$ ipython --no-banner

In [1]: import numpy as np

In [2]: from numpy import linalg as LA

In [3]: np.set_printoptions(precision=1, suppress=True, linewidth=100, floatmode="fixed")

In [4]: def rnd(a):
   ...:     return np.round(a, 1) + 0
   ...: 

In [5]: data = np.loadtxt("m.csv", delimiter=",")

In [6]: data
Out[6]: 
array([[-1.0,  1.0,  1.0,  1.0,  1.0,  1.0,  1.0,  1.0,  1.0,  1.0],
       [ 1.0, -1.0,  1.0,  1.0,  1.0,  1.0,  1.0,  1.0,  1.0,  1.0],
       [ 1.0,  1.0, -1.0,  1.0,  1.0,  1.0,  1.0,  1.0,  1.0,  1.0],
       [ 1.0,  1.0,  1.0, -1.0,  1.0,  1.0,  1.0,  1.0,  1.0,  1.0],
       [ 1.0,  1.0,  1.0,  1.0, -1.0,  1.0,  1.0,  1.0,  1.0,  1.0],
       [ 1.0,  1.0,  1.0,  1.0,  1.0, -1.0,  1.0,  1.0,  1.0,  1.0],
       [ 1.0,  1.0,  1.0,  1.0,  1.0,  1.0, -1.0,  1.0,  1.0,  1.0],
       [ 1.0,  1.0,  1.0,  1.0,  1.0,  1.0,  1.0, -1.0,  1.0,  1.0],
       [ 1.0,  1.0,  1.0,  1.0,  1.0,  1.0,  1.0,  1.0, -1.0,  1.0],
       [ 1.0,  1.0,  1.0,  1.0,  1.0,  1.0,  1.0,  1.0,  1.0, -1.0]])

In [7]: evals, evecs = LA.eigh(data)

In [8]: evals.sum(), np.trace(data)
Out[8]: (np.float64(-10.0), np.float64(-10.0))

In [9]: np.abs(evecs[:, -1]).round(6).argmax()
Out[9]: np.int64(0)

In [10]: (evals > 1e-8).sum(), (evals < -1e-8).sum()
Out[10]: (np.int64(1), np.int64(9))

In [11]: rnd(LA.svd(data, compute_uv=False))
Out[11]: array([8.0, 2.0, 2.0, 2.0, 2.0, 2.0, 2.0, 2.0, 2.0, 2.0])
